$ python -q
>>> import numpy as np
>>> from numpy import linalg as LA
>>> np.set_printoptions(suppress=True, linewidth=160)
>>> M2 = np.array([[-2, 0, -1, -3, 2, 3, -3, 0, 2, 2],
...     [-1, 0, 0, 2, 3, 2, -1, -2, -3, 1],
...     [-3, -1, -2, -3, 0, 1, -1, 3, 1, 2],
...     [3, 3, 2, 3, 1, -2, -1, 3, 3, 1],
...     [1, 0, 3, -3, -2, 0, -1, -2, 2, 0],
...     [1, 0, 2, -3, 2, 3, -3, -1, -2, 2],
...     [-1, -1, -1, -2, -2, -3, -3, 2, -1, -3],
...     [3, -2, 2, -2, 0, -3, -1, 3, -3, 3],
...     [1, 2, 1, 3, -3, -1, -2, 0, 2, -2],
...     [3, -2, 3, 1, 3, 3, -1, 1, 1, 2]])
>>> M2[-1] = M2[0]
>>> M = M2 + 0.1 * np.eye(10)
>>> M
array([[-1.9,  0. , -1. , -3. ,  2. ,  3. , -3. ,  0. ,  2. ,  2. ],
       [-1. ,  0.1,  0. ,  2. ,  3. ,  2. , -1. , -2. , -3. ,  1. ],
       [-3. , -1. , -1.9, -3. ,  0. ,  1. , -1. ,  3. ,  1. ,  2. ],
       [ 3. ,  3. ,  2. ,  3.1,  1. , -2. , -1. ,  3. ,  3. ,  1. ],
       [ 1. ,  0. ,  3. , -3. , -1.9,  0. , -1. , -2. ,  2. ,  0. ],
       [ 1. ,  0. ,  2. , -3. ,  2. ,  3.1, -3. , -1. , -2. ,  2. ],
       [-1. , -1. , -1. , -2. , -2. , -3. , -2.9,  2. , -1. , -3. ],
       [ 3. , -2. ,  2. , -2. ,  0. , -3. , -1. ,  3.1, -3. ,  3. ],
       [ 1. ,  2. ,  1. ,  3. , -3. , -1. , -2. ,  0. ,  2.1, -2. ],
       [-2. ,  0. , -1. , -3. ,  2. ,  3. , -3. ,  0. ,  2. ,  2.1]])
>>> x0 = np.array([1, 7, 0, 4, -3, 8, -7, -4, -4, 9])
>>> np.round(M @ np.ones(10), 3)
array([  0.1,   1.1,  -2.9,  16.1,  -1.9,   1.1, -14.9,   0.1,   1.1,   0.1])
>>> np.round(M * x0, 3)
array([[ -1.9,   0. ,  -0. , -12. ,  -6. ,  24. ,  21. ,  -0. ,  -8. ,  18. ],
       [ -1. ,   0.7,   0. ,   8. ,  -9. ,  16. ,   7. ,   8. ,  12. ,   9. ],
       [ -3. ,  -7. ,  -0. , -12. ,  -0. ,   8. ,   7. , -12. ,  -4. ,  18. ],
       [  3. ,  21. ,   0. ,  12.4,  -3. , -16. ,   7. , -12. , -12. ,   9. ],
       [  1. ,   0. ,   0. , -12. ,   5.7,   0. ,   7. ,   8. ,  -8. ,   0. ],
       [  1. ,   0. ,   0. , -12. ,  -6. ,  24.8,  21. ,   4. ,   8. ,  18. ],
       [ -1. ,  -7. ,  -0. ,  -8. ,   6. , -24. ,  20.3,  -8. ,   4. , -27. ],
       [  3. , -14. ,   0. ,  -8. ,  -0. , -24. ,   7. , -12.4,  12. ,  27. ],
       [  1. ,  14. ,   0. ,  12. ,   9. ,  -8. ,  14. ,  -0. ,  -8.4, -18. ],
       [ -2. ,   0. ,  -0. , -12. ,  -6. ,  24. ,  21. ,  -0. ,  -8. ,  18.9]])
>>> np.round(np.einsum("ij,j->i", M, x0), 3)
array([ 35.1,  50.7,  -5. ,   9.4,   1.7,  58.8, -44.7,  -9.4,  15.6,  35.9])
>>> np.round(M @ (2 * x0), 3)
array([ 70.2, 101.4, -10. ,  18.8,   3.4, 117.6, -89.4, -18.8,  31.2,  71.8])
>>> print(np.sign((M @ x0).round(6)))
[ 1.  1. -1.  1.  1.  1. -1. -1.  1.  1.]
